$ python -q
>>> import numpy as np
>>> import numpy.linalg as la
>>> np.set_printoptions(suppress=True, linewidth=140)
>>> M = np.loadtxt("case17.csv", delimiter=",")
>>> M
array([[-4.,  1.,  4., -2.,  8.,  2., -6.,  2., -9., -3.,  0.],
       [-5., -1., -6., -1.,  7., -7.,  9., -3., -9.,  4.,  5.],
       [-2.,  4., -4.,  8., -2.,  1.,  7., -7.,  5., -5., -2.],
       [-2., -5., -4., -4.,  9., -1.,  0.,  3.,  4., -3.,  0.],
       [ 9.,  2., -6.,  6., -8., -5., -1.,  5., -6.,  7.,  0.],
       [ 0.,  1.,  6., -9.,  1., -5.,  4.,  2., -2.,  3.,  2.],
       [ 7.,  4.,  7., -7.,  9.,  7., -7.,  2., -5., -3.,  0.],
       [ 7., -5.,  9.,  7., -8.,  7.,  9., -7.,  6.,  6., -1.],
       [ 9.,  5., -5.,  6., -5., -2.,  8., -3., -8., -7., -4.],
       [ 6., -8., -6.,  0.,  1.,  9.,  2.,  3.,  5.,  1., -3.],
       [ 0.,  0.,  0.,  0.,  0.,  0.,  0.,  0.,  0.,  0.,  1.]])
>>> t3 = np.stack([M, -2 * M, M[::-1]])
>>> (t3 @ M.T).shape
(3, 11, 11)
>>> la.matrix_rank(t3)
array([11, 11, 11])
>>> la.matrix_rank(t3.reshape(3, -1))
np.int64(2)
>>> r0 = np.array([0, 0, 2, 0, 1, 3, 0, 0, 0, 2, 0])
>>> Y = M + np.outer(r0, np.eye(11)[1])
>>> la.matrix_rank(la.inv(Y) - la.inv(M), tol=1e-8)
np.int64(1)
>>> round(float(la.det(Y) / la.det(M)), 1), round(float(1 + la.solve(M, r0)[1]), 1)
(1.7, 1.7)
>>> Y
array([[-4.,  1.,  4., -2.,  8.,  2., -6.,  2., -9., -3.,  0.],
       [-5., -1., -6., -1.,  7., -7.,  9., -3., -9.,  4.,  5.],
       [-2.,  6., -4.,  8., -2.,  1.,  7., -7.,  5., -5., -2.],
       [-2., -5., -4., -4.,  9., -1.,  0.,  3.,  4., -3.,  0.],
       [ 9.,  3., -6.,  6., -8., -5., -1.,  5., -6.,  7.,  0.],
       [ 0.,  4.,  6., -9.,  1., -5.,  4.,  2., -2.,  3.,  2.],
       [ 7.,  4.,  7., -7.,  9.,  7., -7.,  2., -5., -3.,  0.],
       [ 7., -5.,  9.,  7., -8.,  7.,  9., -7.,  6.,  6., -1.],
       [ 9.,  5., -5.,  6., -5., -2.,  8., -3., -8., -7., -4.],
       [ 6., -6., -6.,  0.,  1.,  9.,  2.,  3.,  5.,  1., -3.],
       [ 0.,  0.,  0.,  0.,  0.,  0.,  0.,  0.,  0.,  0.,  1.]])
>>> U, sv, vt = la.svd(Y, full_matrices=False)
>>> np.round(sv / sv[0], 1) + 0
array([1. , 0.8, 0.7, 0.6, 0.6, 0.5, 0.3, 0.2, 0.1, 0.1, 0. ])
>>> np.round(U.T @ U, 1) + 0
array([[1., 0., 0., 0., 0., 0., 0., 0., 0., 0., 0.],
       [0., 1., 0., 0., 0., 0., 0., 0., 0., 0., 0.],
       [0., 0., 1., 0., 0., 0., 0., 0., 0., 0., 0.],
       [0., 0., 0., 1., 0., 0., 0., 0., 0., 0., 0.],
       [0., 0., 0., 0., 1., 0., 0., 0., 0., 0., 0.],
       [0., 0., 0., 0., 0., 1., 0., 0., 0., 0., 0.],
       [0., 0., 0., 0., 0., 0., 1., 0., 0., 0., 0.],
       [0., 0., 0., 0., 0., 0., 0., 1., 0., 0., 0.],
       [0., 0., 0., 0., 0., 0., 0., 0., 1., 0., 0.],
       [0., 0., 0., 0., 0., 0., 0., 0., 0., 1., 0.],
       [0., 0., 0., 0., 0., 0., 0., 0., 0., 0., 1.]])
>>> sv.round(1)
array([31.8, 25. , 21.3, 18.3, 17.6, 15.1, 11. ,  6.4,  4.3,  3. ,  0.8])
>>> np.round(vt @ vt.T, 1) + 0
array([[1., 0., 0., 0., 0., 0., 0., 0., 0., 0., 0.],
       [0., 1., 0., 0., 0., 0., 0., 0., 0., 0., 0.],
       [0., 0., 1., 0., 0., 0., 0., 0., 0., 0., 0.],
       [0., 0., 0., 1., 0., 0., 0., 0., 0., 0., 0.],
       [0., 0., 0., 0., 1., 0., 0., 0., 0., 0., 0.],
       [0., 0., 0., 0., 0., 1., 0., 0., 0., 0., 0.],
       [0., 0., 0., 0., 0., 0., 1., 0., 0., 0., 0.],
       [0., 0., 0., 0., 0., 0., 0., 1., 0., 0., 0.],
       [0., 0., 0., 0., 0., 0., 0., 0., 1., 0., 0.],
       [0., 0., 0., 0., 0., 0., 0., 0., 0., 1., 0.],
       [0., 0., 0., 0., 0., 0., 0., 0., 0., 0., 1.]])
>>> U.shape, sv.shape, vt.shape
((11, 11), (11,), (11, 11))
>>> (sv > 1e-8).sum()
np.int64(11)
>>> np.round(np.abs(vt[0]), 1) + 0
array([0.3, 0. , 0.1, 0.5, 0.6, 0. , 0.4, 0.2, 0.2, 0.1, 0.1])
>>> np.round(U.T @ Y @ vt.T, 1) + 0
array([[31.8,  0. ,  0. ,  0. ,  0. ,  0. ,  0. ,  0. ,  0. ,  0. ,  0. ],
       [ 0. , 25. ,  0. ,  0. ,  0. ,  0. ,  0. ,  0. ,  0. ,  0. ,  0. ],
       [ 0. ,  0. , 21.3,  0. ,  0. ,  0. ,  0. ,  0. ,  0. ,  0. ,  0. ],
       [ 0. ,  0. ,  0. , 18.3,  0. ,  0. ,  0. ,  0. ,  0. ,  0. ,  0. ],
       [ 0. ,  0. ,  0. ,  0. , 17.6,  0. ,  0. ,  0. ,  0. ,  0. ,  0. ],
       [ 0. ,  0. ,  0. ,  0. ,  0. , 15.1,  0. ,  0. ,  0. ,  0. ,  0. ],
       [ 0. ,  0. ,  0. ,  0. ,  0. ,  0. , 11. ,  0. ,  0. ,  0. ,  0. ],
       [ 0. ,  0. ,  0. ,  0. ,  0. ,  0. ,  0. ,  6.4,  0. ,  0. ,  0. ],
       [ 0. ,  0. ,  0. ,  0. ,  0. ,  0. ,  0. ,  0. ,  4.3,  0. ,  0. ],
       [ 0. ,  0. ,  0. ,  0. ,  0. ,  0. ,  0. ,  0. ,  0. ,  3. ,  0. ],
       [ 0. ,  0. ,  0. ,  0. ,  0. ,  0. ,  0. ,  0. ,  0. ,  0. ,  0.8]])
>>> ang = np.radians(30)
>>> r_ = np.eye(11)
>>> r_[4, 4] = r_[0, 0] = np.cos(ang)
>>> r_[4, 0], r_[0, 4] = -np.sin(ang), np.sin(ang)
>>> r_.round(1)
array([[ 0.9,  0. ,  0. ,  0. ,  0.5,  0. ,  0. ,  0. ,  0. ,  0. ,  0. ],
       [ 0. ,  1. ,  0. ,  0. ,  0. ,  0. ,  0. ,  0. ,  0. ,  0. ,  0. ],
       [ 0. ,  0. ,  1. ,  0. ,  0. ,  0. ,  0. ,  0. ,  0. ,  0. ,  0. ],
       [ 0. ,  0. ,  0. ,  1. ,  0. ,  0. ,  0. ,  0. ,  0. ,  0. ,  0. ],
       [-0.5,  0. ,  0. ,  0. ,  0.9,  0. ,  0. ,  0. ,  0. ,  0. ,  0. ],
       [ 0. ,  0. ,  0. ,  0. ,  0. ,  1. ,  0. ,  0. ,  0. ,  0. ,  0. ],
       [ 0. ,  0. ,  0. ,  0. ,  0. ,  0. ,  1. ,  0. ,  0. ,  0. ,  0. ],
       [ 0. ,  0. ,  0. ,  0. ,  0. ,  0. ,  0. ,  1. ,  0. ,  0. ,  0. ],
       [ 0. ,  0. ,  0. ,  0. ,  0. ,  0. ,  0. ,  0. ,  1. ,  0. ,  0. ],
       [ 0. ,  0. ,  0. ,  0. ,  0. ,  0. ,  0. ,  0. ,  0. ,  1. ,  0. ],
       [ 0. ,  0. ,  0. ,  0. ,  0. ,  0. ,  0. ,  0. ,  0. ,  0. ,  1. ]])
>>> Y = M @ r_.T
>>> np.round(la.svd(M, compute_uv=False), 1), np.round(la.svd(Y, compute_uv=False), 1)
(array([31.8, 25. , 21.3, 18.4, 17.7, 15.6, 10.4,  5.7,  4. ,  2.2,  0.8]), array([31.8, 25. , 21.3, 18.4, 17.7, 15.6, 10.4,  5.7,  4. ,  2.2,  0.8]))
>>> np.allclose(M @ M.T, Y @ Y.T)
True
>>> np.allclose(la.norm(M, axis=1), la.norm(Y, axis=1))
True
>>> np.round(la.det(r_), 1), np.round(np.trace(r_), 1)
(np.float64(1.0), np.float64(10.7))
>>> Y.round(1)
array([[  0.5,   1. ,   4. ,  -2. ,   8.9,   2. ,  -6. ,   2. ,  -9. ,  -3. ,   0. ],
       [ -0.8,  -1. ,  -6. ,  -1. ,   8.6,  -7. ,   9. ,  -3. ,  -9. ,   4. ,   5. ],
       [ -2.7,   4. ,  -4. ,   8. ,  -0.7,   1. ,   7. ,  -7. ,   5. ,  -5. ,  -2. ],
       [  2.8,  -5. ,  -4. ,  -4. ,   8.8,  -1. ,   0. ,   3. ,   4. ,  -3. ,   0. ],
       [  3.8,   2. ,  -6. ,   6. , -11.4,  -5. ,  -1. ,   5. ,  -6. ,   7. ,   0. ],
       [  0.5,   1. ,   6. ,  -9. ,   0.9,  -5. ,   4. ,   2. ,  -2. ,   3. ,   2. ],
       [ 10.6,   4. ,   7. ,  -7. ,   4.3,   7. ,  -7. ,   2. ,  -5. ,  -3. ,   0. ],
       [  2.1,  -5. ,   9. ,   7. , -10.4,   7. ,   9. ,  -7. ,   6. ,   6. ,  -1. ],
       [  5.3,   5. ,  -5. ,   6. ,  -8.8,  -2. ,   8. ,  -3. ,  -8. ,  -7. ,  -4. ],
       [  5.7,  -8. ,  -6. ,   0. ,  -2.1,   9. ,   2. ,   3. ,   5. ,   1. ,  -3. ],
       [  0. ,   0. ,   0. ,   0. ,   0. ,   0. ,   0. ,   0. ,   0. ,   0. ,   1. ]])
>>> np.round(np.abs(Y - M).max(axis=0), 1)
array([5.2, 0. , 0. , 0. , 4.7, 0. , 0. , 0. , 0. , 0. , 0. ])
